$ python -q
>>> import numpy as np
>>> import numpy.linalg as la
>>> np.set_printoptions(precision=2, suppress=True, linewidth=200, sign=" ")
>>> def rnd(a):
...     return np.round(a, 2) + 0
... 
>>> arr = np.loadtxt("a.csv", delimiter=",")
>>> arr
array([[-0.8 , -0.2 ,  0.  ,  1.  , -0.28, -0.1 , -0.5 ],
       [-2.3 , -1.4 , -0.7 , -1.6 , -2.71, -0.9 , -0.4 ],
       [-1.  ,  1.1 , -1.6 ,  0.5 , -2.47, -0.8 , -1.2 ],
       [-1.9 , -0.5 , -1.6 ,  0.3 , -1.23, -0.4 , -0.4 ],
       [-1.1 ,  0.9 ,  1.2 , -1.4 ,  0.87,  0.3 ,  0.1 ],
       [-2.  ,  1.9 ,  0.1 ,  0.8 , -0.61, -0.2 , -1.3 ],
       [ 1.3 ,  1.2 ,  0.  , -2.2 ,  3.9 ,  1.3 , -0.4 ],
       [-0.2 ,  0.  ,  0.5 , -0.6 , -0.53, -0.2 ,  0.  ],
       [ 0.8 ,  0.4 ,  2.1 , -0.6 , -2.61, -0.9 ,  1.9 ],
       [-1.  ,  1.5 ,  0.  , -0.3 ,  4.24,  1.4 , -1.2 ],
       [ 0.  ,  0.1 ,  2.5 ,  0.4 , -5.81, -1.9 , -1.  ],
       [ 0.2 ,  0.7 ,  1.2 , -1.3 , -0.95, -0.3 , -1.1 ],
       [-0.2 ,  0.4 ,  1.5 ,  0.1 ,  2.72,  0.9 , -1.5 ],
       [ 1.5 ,  0.9 , -0.2 , -0.9 ,  1.49,  0.5 ,  0.7 ],
       [ 0.  ,  1.  ,  0.9 ,  1.5 , -3.83, -1.3 , -0.2 ],
       [ 1.3 ,  0.3 ,  1.1 , -1.2 , -0.84, -0.3 ,  0.7 ],
       [-1.  ,  0.  , -0.2 ,  0.7 , -1.44, -0.5 , -0.7 ],
       [-0.2 ,  0.1 , -1.6 , -0.1 , -4.18, -1.4 , -0.1 ],
       [-0.4 ,  0.7 ,  0.2 ,  0.7 ,  1.15,  0.4 , -0.9 ],
       [-1.1 , -1.1 , -1.  , -1.2 , -1.49, -0.5 ,  0.6 ],
       [-1.5 ,  2.  , -0.4 ,  1.1 ,  5.38,  1.8 , -0.1 ],
       [ 1.6 ,  1.3 ,  0.9 , -0.7 ,  3.52,  1.2 , -0.8 ],
       [-0.1 , -0.8 , -0.5 , -1.7 , -0.59, -0.2 , -2.6 ],
       [-0.1 , -1.4 , -1.3 , -1.5 , -0.32, -0.1 , -1.4 ],
       [ 0.2 , -0.4 ,  1.6 , -2.1 , -0.59, -0.2 ,  1.  ],
       [-1.3 ,  0.3 ,  1.4 ,  1.4 ,  4.79,  1.6 ,  0.2 ],
       [ 1.6 , -1.1 ,  1.2 ,  0.6 , -0.57, -0.2 ,  0.4 ],
       [ 1.4 ,  0.8 , -0.1 ,  1.7 , -3.57, -1.2 , -0.6 ],
       [ 0.3 ,  0.8 ,  0.5 , -0.1 , -4.22, -1.4 , -2.9 ],
       [ 1.3 ,  0.6 , -0.5 ,  0.  , -1.78, -0.6 ,  0.3 ],
       [ 0.  , -1.2 ,  0.8 ,  1.8 , -6.3 , -2.1 ,  0.6 ],
       [ 0.4 ,  0.9 ,  0.8 ,  0.6 ,  0.28,  0.1 ,  1.1 ],
       [ 0.6 ,  0.8 , -1.  , -0.6 ,  3.27,  1.1 ,  1.1 ],
       [ 1.1 ,  0.8 , -0.4 , -0.6 ,  0.88,  0.3 ,  1.  ],
       [-1.6 , -1.6 ,  0.4 , -2.2 , -1.83, -0.6 , -0.8 ],
       [-1.  , -0.8 , -1.1 ,  0.1 ,  3.04,  1.  ,  0.9 ],
       [ 0.3 , -0.7 , -0.2 ,  0.5 ,  5.73,  1.9 , -0.8 ],
       [-0.2 ,  1.  ,  0.  ,  0.3 , -0.53, -0.2 ,  1.1 ],
       [ 0.  ,  0.1 ,  0.4 ,  0.6 , -5.35, -1.8 , -0.1 ],
       [ 1.4 , -0.4 ,  0.3 , -0.7 ,  3.96,  1.3 ,  0.5 ],
       [ 0.7 , -0.9 ,  0.  , -0.8 ,  0.61,  0.2 , -0.7 ],
       [-0.9 , -1.4 , -1.6 ,  1.1 , -6.  , -2.  ,  0.  ],
       [ 1.3 , -0.4 , -0.4 , -2.2 , -3.27, -1.1 , -0.9 ],
       [ 0.1 ,  0.  ,  0.4 ,  2.7 ,  0.27,  0.1 ,  0.  ],
       [ 1.1 , -1.2 ,  0.6 , -0.5 , -0.04,  0.  ,  0.9 ],
       [-0.1 , -0.1 , -0.8 ,  0.8 ,  1.13,  0.4 , -0.6 ],
       [-0.5 , -1.2 , -0.2 , -0.3 , -2.68, -0.9 , -2.2 ],
       [-0.5 ,  0.5 , -0.7 ,  0.4 ,  1.22,  0.4 ,  0.4 ],
       [-0.4 , -0.4 ,  1.9 , -1.  ,  1.22,  0.4 ,  0.7 ]])
>>> idx = arr[:, 4] > np.median(arr[:, 4])
>>> u = arr[idx].mean(axis=0) - arr[~idx].mean(axis=0)
>>> np.argsort(-np.abs(u).round(6), kind="stable")
array([ 4,  5,  1,  6,  0,  3,  2])
>>> idx.astype(int)
array([ 1,  0,  0,  0,  1,  0,  1,  0,  0,  1,  0,  0,  1,  1,  0,  0,  0,  0,  1,  0,  1,  1,  0,  1,  0,  1,  0,  0,  0,  0,  0,  1,  1,  1,  0,  1,  1,  0,  0,  1,  1,  0,  0,  1,  1,  1,  0,  1,
        1])
>>> rnd(u)
array([ 0.25,  0.35,  0.01,  0.11,  4.67,  1.56,  0.32])
